$ python3 -q
>>> import numpy as np
>>> from numpy import linalg as LA
>>> np.set_printoptions(suppress=True, linewidth=100)
>>> feats = np.array([[0, 1, 0, 0, 0, 0],
...     [1, 3, 0, 0, 0, 0],
...     [5, 3, 0, 0, 0, 0],
...     [0, 0, 0, 1, 0, 0],
...     [0, 0, 1, 3, 0, 0],
...     [0, 0, 5, 3, 0, 0],
...     [0, 0, 0, 0, 0, 1],
...     [0, 0, 0, 0, 1, 3],
...     [0, 0, 0, 0, 5, 3]])
>>> feats.shape
(9, 6)
>>> np.unravel_index(np.abs(feats).argmax(), feats.shape)
(np.int64(2), np.int64(0))
>>> LA.rank(feats)
Traceback (most recent call last):
  File "<python-input-6>", line 1, in <module>
    LA.rank(feats)
    ^^^^^^^
AttributeError: module 'numpy.linalg' has no attribute 'rank'
>>> np.diff(feats, axis=0)
array([[ 1,  2,  0,  0,  0,  0],
       [ 4,  0,  0,  0,  0,  0],
       [-5, -3,  0,  1,  0,  0],
       [ 0,  0,  1,  2,  0,  0],
       [ 0,  0,  4,  0,  0,  0],
       [ 0,  0, -5, -3,  0,  1],
       [ 0,  0,  0,  0,  1,  2],
       [ 0,  0,  0,  0,  4,  0]])
>>> np.abs(feats).max()
np.int64(5)
>>> feats.sum(axis=0)
array([6, 7, 6, 7, 6, 7])
>>> np.round(LA.svd(feats, compute_uv=False), 2)
array([6.39, 6.39, 6.39, 2.04, 2.04, 2.04])
>>> np.count_nonzero(feats)
np.int64(15)
>>> LA.matrix_rank(feats)
np.int64(6)
>>> np.zeros(9, 6)
Traceback (most recent call last):
  File "<python-input-13>", line 1, in <module>
    np.zeros(9, 6)
    ~~~~~~~~^^^^^^
TypeError: Cannot interpret '6' as a data type
>>> G = feats.T @ feats
>>> LA.matrix_rank(G)
np.int64(6)
>>> Q, Rm = LA.qr(feats)
>>> np.round(Q.T @ Q, 2) + 0
array([[1., 0., 0., 0., 0., 0.],
       [0., 1., 0., 0., 0., 0.],
       [0., 0., 1., 0., 0., 0.],
       [0., 0., 0., 1., 0., 0.],
       [0., 0., 0., 0., 1., 0.],
       [0., 0., 0., 0., 0., 1.]])
>>> round(float(abs(Rm[0, 0])), 2), np.round(LA.norm(feats[:, 0]), 2)
(5.1, np.float64(5.1))
>>> Q.shape, Rm.shape
((9, 6), (6, 6))
